$ python -q
>>> import numpy as np
>>> import numpy.linalg as la
>>> np.set_printoptions(precision=2, suppress=True, linewidth=200, floatmode="fixed")
>>> def tidy(a):
...     return np.round(a, 2) + 0
... 
>>> K = np.loadtxt("data.csv", delimiter=",")
>>> print(K)
[[0.00 9.00 0.00 0.00 0.00 0.00 0.00 0.00 0.00 0.00]
 [0.00 0.00 0.00 0.00 0.00 9.00 0.00 0.00 0.00 0.00]
 [0.00 0.00 5.00 0.00 0.00 0.00 0.00 0.00 0.00 0.00]
 [0.00 0.00 0.00 0.00 0.00 0.00 1.00 0.00 0.00 0.00]
 [0.00 0.00 0.00 0.00 7.00 0.00 0.00 0.00 0.00 0.00]
 [0.00 0.00 0.00 0.00 0.00 0.00 0.00 0.00 0.00 1.00]
 [6.00 0.00 0.00 0.00 0.00 0.00 0.00 0.00 0.00 0.00]
 [0.00 0.00 0.00 0.00 0.00 0.00 0.00 1.00 0.00 0.00]
 [0.00 0.00 0.00 0.00 0.00 0.00 0.00 0.00 2.00 0.00]
 [0.00 0.00 0.00 4.00 0.00 0.00 0.00 0.00 0.00 0.00]]
>>> (K + K.T) / 2
array([[0.00, 4.50, 0.00, 0.00, 0.00, 0.00, 3.00, 0.00, 0.00, 0.00],
       [4.50, 0.00, 0.00, 0.00, 0.00, 4.50, 0.00, 0.00, 0.00, 0.00],
       [0.00, 0.00, 5.00, 0.00, 0.00, 0.00, 0.00, 0.00, 0.00, 0.00],
       [0.00, 0.00, 0.00, 0.00, 0.00, 0.00, 0.50, 0.00, 0.00, 2.00],
       [0.00, 0.00, 0.00, 0.00, 7.00, 0.00, 0.00, 0.00, 0.00, 0.00],
       [0.00, 4.50, 0.00, 0.00, 0.00, 0.00, 0.00, 0.00, 0.00, 0.50],
       [3.00, 0.00, 0.00, 0.50, 0.00, 0.00, 0.00, 0.00, 0.00, 0.00],
       [0.00, 0.00, 0.00, 0.00, 0.00, 0.00, 0.00, 1.00, 0.00, 0.00],
       [0.00, 0.00, 0.00, 0.00, 0.00, 0.00, 0.00, 0.00, 2.00, 0.00],
       [0.00, 0.00, 0.00, 2.00, 0.00, 0.50, 0.00, 0.00, 0.00, 0.00]])
>>> np.trace(K)
np.float64(15.0)
>>> tidy(la.matrix_power(K, 3))
array([[  0.00,   0.00,   0.00,   0.00,   0.00,   0.00,   0.00,   0.00,   0.00,  81.00],
       [  0.00,   0.00,   0.00,  36.00,   0.00,   0.00,   0.00,   0.00,   0.00,   0.00],
       [  0.00,   0.00, 125.00,   0.00,   0.00,   0.00,   0.00,   0.00,   0.00,   0.00],
       [  0.00,  54.00,   0.00,   0.00,   0.00,   0.00,   0.00,   0.00,   0.00,   0.00],
       [  0.00,   0.00,   0.00,   0.00, 343.00,   0.00,   0.00,   0.00,   0.00,   0.00],
       [  0.00,   0.00,   0.00,   0.00,   0.00,   0.00,   4.00,   0.00,   0.00,   0.00],
       [  0.00,   0.00,   0.00,   0.00,   0.00, 486.00,   0.00,   0.00,   0.00,   0.00],
       [  0.00,   0.00,   0.00,   0.00,   0.00,   0.00,   0.00,   1.00,   0.00,   0.00],
       [  0.00,   0.00,   0.00,   0.00,   0.00,   0.00,   0.00,   0.00,   8.00,   0.00],
       [ 24.00,   0.00,   0.00,   0.00,   0.00,   0.00,   0.00,   0.00,   0.00,   0.00]])
>>> tidy(np.abs(la.eigvals(K)).max())
np.float64(7.0)
>>> np.allclose(K @ K.T, K.T @ K)
False
>>> A2 = la.inv(K)
>>> print((np.abs(A2) > 1e-9).astype(int))
[[0 0 0 0 0 0 1 0 0 0]
 [1 0 0 0 0 0 0 0 0 0]
 [0 0 1 0 0 0 0 0 0 0]
 [0 0 0 0 0 0 0 0 0 1]
 [0 0 0 0 1 0 0 0 0 0]
 [0 1 0 0 0 0 0 0 0 0]
 [0 0 0 1 0 0 0 0 0 0]
 [0 0 0 0 0 0 0 1 0 0]
 [0 0 0 0 0 0 0 0 1 0]
 [0 0 0 0 0 1 0 0 0 0]]
>>> np.allclose(A2, K.T)
False
>>> tidy(A2)
array([[0.00, 0.00, 0.00, 0.00, 0.00, 0.00, 0.17, 0.00, 0.00, 0.00],
       [0.11, 0.00, 0.00, 0.00, 0.00, 0.00, 0.00, 0.00, 0.00, 0.00],
       [0.00, 0.00, 0.20, 0.00, 0.00, 0.00, 0.00, 0.00, 0.00, 0.00],
       [0.00, 0.00, 0.00, 0.00, 0.00, 0.00, 0.00, 0.00, 0.00, 0.25],
       [0.00, 0.00, 0.00, 0.00, 0.14, 0.00, 0.00, 0.00, 0.00, 0.00],
       [0.00, 0.11, 0.00, 0.00, 0.00, 0.00, 0.00, 0.00, 0.00, 0.00],
       [0.00, 0.00, 0.00, 1.00, 0.00, 0.00, 0.00, 0.00, 0.00, 0.00],
       [0.00, 0.00, 0.00, 0.00, 0.00, 0.00, 0.00, 1.00, 0.00, 0.00],
       [0.00, 0.00, 0.00, 0.00, 0.00, 0.00, 0.00, 0.00, 0.50, 0.00],
       [0.00, 0.00, 0.00, 0.00, 0.00, 1.00, 0.00, 0.00, 0.00, 0.00]])
>>> print(K @ A2)
[[1.00 0.00 0.00 0.00 0.00 0.00 0.00 0.00 0.00 0.00]
 [0.00 1.00 0.00 0.00 0.00 0.00 0.00 0.00 0.00 0.00]
 [0.00 0.00 1.00 0.00 0.00 0.00 0.00 0.00 0.00 0.00]
 [0.00 0.00 0.00 1.00 0.00 0.00 0.00 0.00 0.00 0.00]
 [0.00 0.00 0.00 0.00 1.00 0.00 0.00 0.00 0.00 0.00]
 [0.00 0.00 0.00 0.00 0.00 1.00 0.00 0.00 0.00 0.00]
 [0.00 0.00 0.00 0.00 0.00 0.00 1.00 0.00 0.00 0.00]
 [0.00 0.00 0.00 0.00 0.00 0.00 0.00 1.00 0.00 0.00]
 [0.00 0.00 0.00 0.00 0.00 0.00 0.00 0.00 1.00 0.00]
 [0.00 0.00 0.00 0.00 0.00 0.00 0.00 0.00 0.00 1.00]]
>>> tidy(la.det(K) * la.det(A2))
np.float64(1.0)
>>> tidy(la.slogdet(K)[0])
np.float64(-1.0)
>>> tidy(la.det(K) * A2)
array([[      0.00,       0.00,       0.00,       0.00,       0.00,       0.00,  -22680.00,       0.00,       0.00,       0.00],
       [ -15120.00,       0.00,       0.00,       0.00,       0.00,       0.00,       0.00,       0.00,       0.00,       0.00],
       [      0.00,       0.00,  -27216.00,       0.00,       0.00,       0.00,       0.00,       0.00,       0.00,       0.00],
       [      0.00,       0.00,       0.00,       0.00,       0.00,       0.00,       0.00,       0.00,       0.00,  -34020.00],
       [      0.00,       0.00,       0.00,       0.00,  -19440.00,       0.00,       0.00,       0.00,       0.00,       0.00],
       [      0.00,  -15120.00,       0.00,       0.00,       0.00,       0.00,       0.00,       0.00,       0.00,       0.00],
       [      0.00,       0.00,       0.00, -136080.00,       0.00,       0.00,       0.00,       0.00,       0.00,       0.00],
       [      0.00,       0.00,       0.00,       0.00,       0.00,       0.00,       0.00, -136080.00,       0.00,       0.00],
       [      0.00,       0.00,       0.00,       0.00,       0.00,       0.00,       0.00,       0.00,  -68040.00,       0.00],
       [      0.00,       0.00,       0.00,       0.00,       0.00, -136080.00,       0.00,       0.00,       0.00,       0.00]])
